$ python3 -q
>>> import numpy as np
>>> np.set_printoptions(precision=3, suppress=True, linewidth=140)
>>> X = np.loadtxt("m.csv", delimiter=",")
>>> X
array([[  2.435,   0.052,  -2.373,  -0.311,  -0.068,  -4.794,  -1.155,  12.588,  -0.33 ],
       [ -1.422,  -0.037,  -5.343,  -0.531,   0.018,  -0.944,  -1.385,  19.754,   0.097],
       [ -2.816,  -0.232,  -2.831,   0.183,   0.034,  11.013,  -0.849, -25.294,  -0.061],
       [ -2.512,  -0.058,  -2.568,   0.52 ,  -0.008,  -9.048,   1.614,  29.159,   0.512],
       [ -0.758,   0.14 ,  -3.532,  -0.327,  -0.006, -11.999,  -2.075, -24.421,   1.212],
       [ -0.931,  -0.109,   2.471,   0.152,  -0.088,   2.749,  -0.363,  -1.088,   1.113],
       [ -1.898,  -0.013,   2.662,   0.582,   0.078,   0.728,  -1.056,   1.687,  -0.069],
       [ -2.234,   0.127,  -7.091,   0.345,   0.122,   9.779,  -0.541,  -7.741,  -1.321],
       [ -5.302,  -0.194,  -2.686,  -0.558,   0.039, -11.191,   2.088, -18.699,   0.848],
       [ -1.731,  -0.173,  -4.363,   0.771,   0.029,   0.042,   0.824,   4.516,  -0.878],
       [  2.936,  -0.114,  -0.947,   0.089,   0.027, -12.252,  -1.807, -36.099,  -0.078],
       [ -4.572,  -0.165,  -4.08 ,  -0.314,  -0.024,   9.088,  -0.117, -13.692,  -0.82 ],
       [ -0.211,  -0.004,  -5.631,   0.354,   0.038,  -9.549,  -1.814, -13.212,   0.041],
       [  0.795,  -0.245,   3.652,  -0.212,   0.137,  25.302,   0.486,  13.104,   1.695],
       [  2.071,   0.097,  -2.23 ,  -0.04 ,   0.129,  -2.202,  -2.635,   3.57 ,  -0.53 ],
       [  0.607,   0.157,   2.456,  -0.497,   0.063,   3.163,  -2.006,  -8.019,  -0.392],
       [ -3.155,  -0.012,  -6.383,   0.135,  -0.072,  10.575,  -0.201,  15.949,   1.031],
       [ -2.105,  -0.089,   0.039,   0.063,  -0.051,   5.2  ,  -0.451, -58.462,   0.235],
       [ -0.497,   0.036,   0.295,  -0.179,  -0.141,  26.353,   0.66 , -15.079,   0.42 ]])
>>> P = X @ np.linalg.solve(X.T @ X, X.T)
>>> np.allclose(P @ P, P)
True
>>> P @ X[:, 5]
array([ -4.794,  -0.944,  11.013,  -9.048, -11.999,   2.749,   0.728,   9.779, -11.191,   0.042, -12.252,   9.088,  -9.549,  25.302,
        -2.202,   3.163,  10.575,   5.2  ,  26.353])
>>> M2 = np.c_[X[:, :2] @ np.array([[2, 2], [0, 2]]), np.array([2, 2, 1, 1, 1, 1, 0, 0, 0, 0, 1, 2, 2, 2, 1, 0, 0, 0, 2])]
>>> M2
array([[  4.87 ,   4.974,   2.   ],
       [ -2.844,  -2.918,   2.   ],
       [ -5.632,  -6.096,   1.   ],
       [ -5.024,  -5.14 ,   1.   ],
       [ -1.516,  -1.236,   1.   ],
       [ -1.862,  -2.08 ,   1.   ],
       [ -3.796,  -3.822,   0.   ],
       [ -4.468,  -4.214,   0.   ],
       [-10.604, -10.992,   0.   ],
       [ -3.462,  -3.808,   0.   ],
       [  5.872,   5.644,   1.   ],
       [ -9.144,  -9.474,   2.   ],
       [ -0.422,  -0.43 ,   2.   ],
       [  1.59 ,   1.1  ,   2.   ],
       [  4.142,   4.336,   1.   ],
       [  1.214,   1.528,   0.   ],
       [ -6.31 ,  -6.334,   0.   ],
       [ -4.21 ,  -4.388,   0.   ],
       [ -0.994,  -0.922,   2.   ]])
>>> np.round(np.linalg.norm(M2 - X @ np.linalg.lstsq(X, M2)[0], axis=0), 3) + 0
array([0.   , 0.   , 3.204])
>>> np.linalg.matrix_rank(M2)
np.int64(3)
>>> np.linalg.matrix_rank(np.c_[X, M2])
np.int64(10)
>>> labels = X[:, 7] > np.median(X[:, 7])
>>> u = X[labels].mean(axis=0) - X[~labels].mean(axis=0)
>>> (((X - X.mean(axis=0)) @ u > 0) == labels).mean()
np.float64(1.0)
>>> labels.astype(int)
array([1, 1, 0, 1, 0, 1, 1, 0, 0, 1, 0, 0, 0, 1, 1, 0, 1, 0, 0])
>>> ((X - X.mean(axis=0)) @ u > 0).astype(int)
array([1, 1, 0, 1, 0, 1, 1, 0, 0, 1, 0, 0, 0, 1, 1, 0, 1, 0, 0])
>>> np.argsort(-np.abs(u).round(6), kind="stable")
array([7, 2, 0, 5, 8, 6, 3, 1, 4])
>>> F = 2 * np.eye(13) + np.eye(13, k=1)
>>> F
array([[2., 1., 0., 0., 0., 0., 0., 0., 0., 0., 0., 0., 0.],
       [0., 2., 1., 0., 0., 0., 0., 0., 0., 0., 0., 0., 0.],
       [0., 0., 2., 1., 0., 0., 0., 0., 0., 0., 0., 0., 0.],
       [0., 0., 0., 2., 1., 0., 0., 0., 0., 0., 0., 0., 0.],
       [0., 0., 0., 0., 2., 1., 0., 0., 0., 0., 0., 0., 0.],
       [0., 0., 0., 0., 0., 2., 1., 0., 0., 0., 0., 0., 0.],
       [0., 0., 0., 0., 0., 0., 2., 1., 0., 0., 0., 0., 0.],
       [0., 0., 0., 0., 0., 0., 0., 2., 1., 0., 0., 0., 0.],
       [0., 0., 0., 0., 0., 0., 0., 0., 2., 1., 0., 0., 0.],
       [0., 0., 0., 0., 0., 0., 0., 0., 0., 2., 1., 0., 0.],
       [0., 0., 0., 0., 0., 0., 0., 0., 0., 0., 2., 1., 0.],
       [0., 0., 0., 0., 0., 0., 0., 0., 0., 0., 0., 2., 1.],
       [0., 0., 0., 0., 0., 0., 0., 0., 0., 0., 0., 0., 2.]])
>>> M2 = F / np.sqrt((F ** 2).mean(axis=1, keepdims=True))
>>> np.linalg.matrix_rank(M2) == np.linalg.matrix_rank(F)
np.True_
>>> M2[1]
array([0.   , 3.225, 1.612, 0.   , 0.   , 0.   , 0.   , 0.   , 0.   , 0.   , 0.   , 0.   , 0.   ])
>>> q, vecs = np.linalg.qr(F[:, :5])[0], np.linalg.qr(F[:, 5:])[0]
>>> sig = np.linalg.svd(q.T @ vecs, compute_uv=False)
>>> (sig > 0.9).sum()
np.int64(0)
>>> np.round(np.linalg.norm(q @ q.T - vecs @ vecs.T, 2), 3)
np.float64(1.0)
>>> q, Rm = np.linalg.qr(F)
>>> q.shape, Rm.shape
((13, 13), (13, 13))
>>> np.abs(np.diag(Rm))
array([2., 2., 2., 2., 2., 2., 2., 2., 2., 2., 2., 2., 2.])
>>> np.allclose(Rm.T @ Rm, F.T @ F)
True
>>> abs(Rm[0, 0]), round(float(np.linalg.norm(F[:, 0])), 3)
(np.float64(2.0), 2.0)
>>> rng = np.random.default_rng(65)
>>> labels = rng.permutation(13)
>>> labels
array([12,  9,  1, 11, 10,  2,  4,  6,  5,  8,  3,  0,  7])
>>> M2 = F[labels][:, labels]
>>> np.diag(M2)
array([2., 2., 2., 2., 2., 2., 2., 2., 2., 2., 2., 2., 2.])
>>> np.sort(np.abs(np.linalg.eigvals(M2)))
array([2., 2., 2., 2., 2., 2., 2., 2., 2., 2., 2., 2., 2.])
>>> m1 = np.loadtxt("layer0.csv", delimiter=",")
>>> m1
array([[ 0.1 , -0.45, -0.35,  0.1 ,  0.65, -0.8 ,  0.1 ],
       [-0.28,  1.26,  0.98, -0.28, -1.82,  2.24, -0.28],
       [-0.08,  0.36,  0.28, -0.08, -0.52,  0.64, -0.08],
       [-0.02,  0.09,  0.07, -0.02, -0.13,  0.16, -0.02],
       [ 0.08, -0.36, -0.28,  0.08,  0.52, -0.64,  0.08],
       [-0.04,  0.18,  0.14, -0.04, -0.26,  0.32, -0.04],
       [-0.02,  0.09,  0.07, -0.02, -0.13,  0.16, -0.02],
       [-0.04,  0.18,  0.14, -0.04, -0.26,  0.32, -0.04],
       [ 0.16, -0.72, -0.56,  0.16,  1.04, -1.28,  0.16],
       [ 0.1 , -0.45, -0.35,  0.1 ,  0.65, -0.8 ,  0.1 ],
       [-0.06,  0.27,  0.21, -0.06, -0.39,  0.48, -0.06],
       [-0.06,  0.27,  0.21, -0.06, -0.39,  0.48, -0.06],
       [-0.14,  0.63,  0.49, -0.14, -0.91,  1.12, -0.14],
       [ 0.04, -0.18, -0.14,  0.04,  0.26, -0.32,  0.04]])
>>> M2 = m1 / np.linalg.norm(m1, axis=1, keepdims=True)
>>> G = M2 @ M2.T
>>> np.round(np.degrees(np.arccos(np.clip(G[10, 13], -1, 1))), 3)
np.float64(180.0)
>>> (G - 2 * np.eye(14)).round(6).argmax(axis=1)
array([4, 2, 1, 1, 0, 1, 1, 1, 0, 0, 1, 1, 1, 0])
>>> G[10]
array([-1.,  1.,  1.,  1., -1.,  1.,  1.,  1., -1., -1.,  1.,  1.,  1., -1.])
>>> U, sig, Vt = np.linalg.svd(m1)
>>> sig.round(3) + 0
array([4.897, 0.   , 0.   , 0.   , 0.   , 0.   , 0.   ])
>>> np.argmax(sig[:-1] / (sig[1:] + 1e-6)) + 1
np.int64(1)
>>> M2 = U[:, :1] @ np.diag(sig[:1]) @ Vt[:1]
>>> round(np.abs(m1 - M2).max(), 3)
np.float64(0.0)
>>> np.linalg.matrix_rank(M2)
np.int64(1)
>>> np.linalg.matrix_rank(m1, rtol=0.05)
np.int64(1)
>>> rank = np.linalg.matrix_rank(m1)
>>> rank
np.int64(1)
>>> null = np.linalg.svd(m1)[2][rank:].T
>>> [int(np.linalg.matrix_rank(m1[:i])) for i in range(1, len(m1) + 1)]
[1, 1, 1, 1, 1, 1, 1, 1, 1, 1, 1, 1, 1, 1]
>>> [int(np.linalg.matrix_rank(m1[:, :j + 1])) for j in range(7)]
[1, 1, 1, 1, 1, 1, 1]
>>> np.allclose(m1 @ null, 0)
True
>>> G = np.cov(m1, rowvar=False)
>>> round(float(np.corrcoef(m1[:, 4], m1[:, 3])[0, 1]), 3)
1.0
>>> np.median(m1, axis=0)
array([-0.03 ,  0.135,  0.105, -0.03 , -0.195,  0.24 , -0.03 ])
>>> np.round(np.linalg.eigvalsh(G)[::-1], 3) + 0
array([1.792, 0.   , 0.   , 0.   , 0.   , 0.   , 0.   ])
>>> np.round(np.polyfit(m1[:, 4], m1[:, 3], 1), 3) + 0
array([0.154, 0.   ])
>>> np.corrcoef(m1.T)
array([[ 1., -1., -1.,  1.,  1., -1.,  1.],
       [-1.,  1.,  1., -1., -1.,  1., -1.],
       [-1.,  1.,  1., -1., -1.,  1., -1.],
       [ 1., -1., -1.,  1.,  1., -1.,  1.],
       [ 1., -1., -1.,  1.,  1., -1.,  1.],
       [-1.,  1.,  1., -1., -1.,  1., -1.],
       [ 1., -1., -1.,  1.,  1., -1.,  1.]])
>>> m1.std(axis=0)
array([0.108, 0.488, 0.379, 0.108, 0.704, 0.867, 0.108])
>>> E = np.load("arr.npy")
>>> E
array([[ 0.   , -1.6  ,  1.9  ,  0.   ,  1.7  ,  0.4  , -0.3  ,  0.9  , -1.5  ],
       [ 0.1  ,  0.1  , -1.5  ,  0.4  ,  1.2  ,  0.6  ,  1.   ,  1.   ,  1.1  ],
       [ 0.3  ,  0.4  ,  0.2  ,  0.   ,  1.   ,  0.3  , -0.7  ,  2.5  ,  1.1  ],
       [-1.   ,  0.6  ,  0.1  , -0.6  ,  0.   ,  0.6  , -0.9  ,  1.   , -1.   ],
       [-2.3  ,  0.3  ,  1.8  ,  0.8  ,  1.   ,  1.   ,  0.1  , -0.7  , -2.   ],
       [ 0.5  , -1.   , -0.3  , -0.4  ,  0.2  ,  0.2  , -0.7  , -1.   ,  1.2  ],
       [ 0.1  ,  1.4  , -0.8  ,  0.6  ,  0.1  ,  0.4  , -0.3  ,  0.4  ,  1.6  ],
       [ 0.2  , -0.4  , -0.3  , -0.1  ,  0.3  ,  1.9  , -0.1  ,  1.4  , -2.3  ],
       [-0.5  ,  0.7  , -0.4  ,  1.6  ,  0.7  ,  1.5  , -0.4  ,  0.1  ,  0.2  ],
       [-0.5  ,  0.   , -1.2  ,  0.5  ,  0.7  , -0.1  ,  1.5  ,  0.8  , -0.8  ],
       [-2.2  , -0.5  ,  1.3  ,  0.1  ,  0.1  , -1.8  , -0.3  ,  1.1  ,  0.3  ],
       [ 0.7  , -0.2  ,  0.6  ,  0.5  ,  0.4  ,  0.6  ,  2.   ,  0.2  ,  0.9  ],
       [-0.506,  0.715, -0.39 ,  1.602,  0.731,  1.466, -0.424,  0.108,  0.19 ],
       [ 0.6  ,  0.8  ,  1.2  ,  0.1  , -0.6  , -1.5  , -0.4  , -1.4  , -0.6  ]])
>>> x = np.array([0, 3, 3, 1, -1, 2, 0, 0, -1])
>>> rhs = E @ x
>>> rhs
array([ 1.5  , -4.9  ,  0.3  ,  3.7  , 10.1  , -5.3  ,  1.5  ,  3.6  ,  4.6  , -3.2  , -1.5  ,  1.6  ,  4.588,  4.3  ])
>>> try:
...     np.linalg.solve(E, rhs)
... except np.linalg.LinAlgError as e:
...     print(repr(e))
... 
LinAlgError('Last 2 dimensions of the array must be square')
>>> rhs = rhs + 0.02 * rng.normal(size=14)
>>> rhs
array([ 1.487, -4.915,  0.302,  3.703, 10.075, -5.295,  1.514,  3.637,  4.598, -3.177, -1.505,  1.574,  4.599,  4.272])
>>> c, *_ = np.linalg.lstsq(E, rhs)
>>> [round(float(np.linalg.norm(np.linalg.solve(E.T @ E + lam * np.eye(9), E.T @ rhs))), 2) for lam in (0, 1, 10, 100)]
[4.99, 4.26, 2.33, 0.57]
>>> c.round()
array([-0.,  3.,  3.,  1., -1.,  2., -0.,  0., -1.])
